>>> import numpy as np
>>> import numpy.linalg as la
>>> np.set_printoptions(precision=3, suppress=True, linewidth=200, floatmode="fixed")
>>> A = np.loadtxt("m.csv", delimiter=",")
>>> A
array([[0.500, 0.500, 0.000, 0.000, 0.000, 0.000, 0.000],
       [0.250, 0.500, 0.000, 0.000, 0.000, 0.000, 0.250],
       [0.000, 0.333, 0.333, 0.333, 0.000, 0.000, 0.000],
       [0.000, 0.000, 0.000, 1.000, 0.000, 0.000, 0.000],
       [0.000, 0.000, 0.000, 0.000, 1.000, 0.000, 0.000],
       [0.000, 0.000, 0.000, 0.500, 0.000, 0.500, 0.000],
       [0.333, 0.000, 0.333, 0.000, 0.000, 0.000, 0.333]])
>>> A @ np.ones(7)
array([1.000, 1.000, 1.000, 1.000, 1.000, 1.000, 1.000])
>>> np.sort(np.abs(la.eigvals(A)))[::-1]
array([1.000, 1.000, 0.972, 0.500, 0.394, 0.330, 0.330])
>>> p = np.eye(7)[3]
>>> for _ in range(4):
...     p = p @ A
...     print(p.round(3))
... 
[0.000 0.000 0.000 1.000 0.000 0.000 0.000]
[0.000 0.000 0.000 1.000 0.000 0.000 0.000]
[0.000 0.000 0.000 1.000 0.000 0.000 0.000]
[0.000 0.000 0.000 1.000 0.000 0.000 0.000]
>>> f = np.array([3, -2])
>>> np.cross(A[3, :3], A[1, :3])
array([0.000, 0.000, 0.000])
>>> np.convolve(A[3], f)
array([ 0.000,  0.000,  0.000,  3.000, -2.000,  0.000,  0.000,  0.000])
>>> np.array([np.convolve(row, f, "same") for row in A])
array([[ 1.500,  0.500, -1.000,  0.000,  0.000,  0.000,  0.000],
       [ 0.750,  1.000, -1.000,  0.000,  0.000,  0.000,  0.750],
       [ 0.000,  1.000,  0.333,  0.333, -0.667,  0.000,  0.000],
       [ 0.000,  0.000,  0.000,  3.000, -2.000,  0.000,  0.000],
       [ 0.000,  0.000,  0.000,  0.000,  3.000, -2.000,  0.000],
       [ 0.000,  0.000,  0.000,  1.500, -1.000,  1.500, -1.000],
       [ 1.000, -0.667,  1.000, -0.667,  0.000,  0.000,  1.000]])
>>> np.correlate(A[3], A[1], "full")
array([0.000, 0.000, 0.000, 0.250, 0.000, 0.000, 0.000, 0.000, 0.500, 0.250, 0.000, 0.000, 0.000])
>>> rng = np.random.default_rng(43)
>>> Y = A + rng.integers(-2, 3, (7, 3)) @ rng.integers(-2, 3, (3, 7))
>>> Y
array([[ 2.500,  0.500,  0.000, -2.000,  0.000, -1.000,  0.000],
       [-7.750,  6.500, -8.000,  6.000,  2.000, -2.000,  2.250],
       [ 2.000,  1.333, -1.667, -1.667,  1.000, -3.000,  1.000],
       [ 2.000,  2.000, -2.000, -2.000,  0.000, -2.000,  0.000],
       [ 4.000,  0.000,  2.000, -5.000, -1.000,  1.000, -2.000],
       [-4.000,  1.000, -2.000,  4.500,  1.000,  0.500,  1.000],
       [-1.667,  3.000, -1.667,  0.000, -1.000,  1.000, -0.667]])
>>> Y - A
array([[ 2.000,  0.000,  0.000, -2.000,  0.000, -1.000,  0.000],
       [-8.000,  6.000, -8.000,  6.000,  2.000, -2.000,  2.000],
       [ 2.000,  1.000, -2.000, -2.000,  1.000, -3.000,  1.000],
       [ 2.000,  2.000, -2.000, -3.000,  0.000, -2.000,  0.000],
       [ 4.000,  0.000,  2.000, -5.000, -2.000,  1.000, -2.000],
       [-4.000,  1.000, -2.000,  4.000,  1.000,  0.000,  1.000],
       [-2.000,  3.000, -2.000,  0.000, -1.000,  1.000, -1.000]])
>>> np.abs(Y - A).sum(axis=1)
array([ 5.000, 34.000, 12.000, 11.000, 16.000, 13.000, 10.000])
>>> np.round(la.svd(Y - A, compute_uv=False), 3) + 0
array([17.275,  7.921,  4.670,  0.000,  0.000,  0.000,  0.000])
>>> la.matrix_rank(Y, rtol=0.1)
np.int64(3)
>>> np.allclose(A, A.T)
False
>>> np.allclose(A @ A.T, A.T @ A)
False
>>> round(float(np.abs(la.eigvals(A)).max()), 3)
1.0
>>> (A + A.T) / 2
array([[0.500, 0.375, 0.000, 0.000, 0.000, 0.000, 0.167],
       [0.375, 0.500, 0.167, 0.000, 0.000, 0.000, 0.125],
       [0.000, 0.167, 0.333, 0.167, 0.000, 0.000, 0.167],
       [0.000, 0.000, 0.167, 1.000, 0.000, 0.250, 0.000],
       [0.000, 0.000, 0.000, 0.000, 1.000, 0.000, 0.000],
       [0.000, 0.000, 0.000, 0.250, 0.000, 0.500, 0.000],
       [0.167, 0.125, 0.167, 0.000, 0.000, 0.000, 0.333]])
>>> (A - A.T) / 2
array([[ 0.000,  0.125,  0.000,  0.000,  0.000,  0.000, -0.167],
       [-0.125,  0.000, -0.167,  0.000,  0.000,  0.000,  0.125],
       [ 0.000,  0.167,  0.000,  0.167,  0.000,  0.000, -0.167],
       [ 0.000,  0.000, -0.167,  0.000,  0.000, -0.250,  0.000],
       [ 0.000,  0.000,  0.000,  0.000,  0.000,  0.000,  0.000],
       [ 0.000,  0.000,  0.000,  0.250,  0.000,  0.000,  0.000],
       [ 0.167, -0.125,  0.167,  0.000,  0.000,  0.000,  0.000]])
